$ python -q
>>> import numpy as np
>>> np.set_printoptions(precision=3, suppress=True, linewidth=120, legacy="1.25")
>>> def tidy(a):
...     return np.round(a, 3) + 0
... 
>>> rng = np.random.default_rng(5201)
>>> J = np.triu(rng.random((3, 3)) < 0.8, 1).astype(int)
>>> J = J + J.T
>>> J
array([[0, 1, 1],
       [1, 0, 1],
       [1, 1, 0]])
>>> # symmetric
>>> evals, evecs = np.linalg.eigh(J)
>>> tidy(evals)
array([-1., -1.,  2.])
>>> tidy(np.linalg.eigvalsh(J @ J))
array([1., 1., 4.])
>>> evals.sum(), np.trace(J)
(0.0, 0)
>>> tidy(np.linalg.svd(J, compute_uv=False))
array([2., 1., 1.])
>>> print(tidy(evecs @ np.diag(evals) @ evecs.T))
[[0. 1. 1.]
 [1. 0. 1.]
 [1. 1. 0.]]
>>> idx = rng.permutation(3)
>>> print(idx)
[1 2 0]
>>> A2 = J[idx][:, idx]
>>> np.trace(A2)
0
>>> np.diag(A2)
array([0, 0, 0])
>>> print(np.allclose(A2, J))
True
>>> evals, evecs = np.linalg.eigh(J)
>>> vec = np.array([-3, -2, 3])
>>> vec @ J @ vec
-18
>>> tidy(vec @ J @ vec / (vec @ vec)), tidy(evals[0]), tidy(evals[-1])
(-0.818, -1.0, 2.0)
>>> tidy(evecs * np.maximum(evals, 0) @ evecs.T)
array([[0.667, 0.667, 0.667],
       [0.667, 0.667, 0.667],
       [0.667, 0.667, 0.667]])
>>> np.sort(np.abs(np.fft.fft(J[0]))), tidy(np.sort(np.linalg.svd(J, compute_uv=False)))
(array([1., 1., 2.]), array([1., 1., 2.]))
>>> np.fft.fft(J[0])
array([ 2.+0.j, -1.+0.j, -1.+0.j])
>>> J @ (-1.0) ** np.arange(3)
array([0., 2., 0.])
>>> print((J @ J)[0])
[2 1 1]
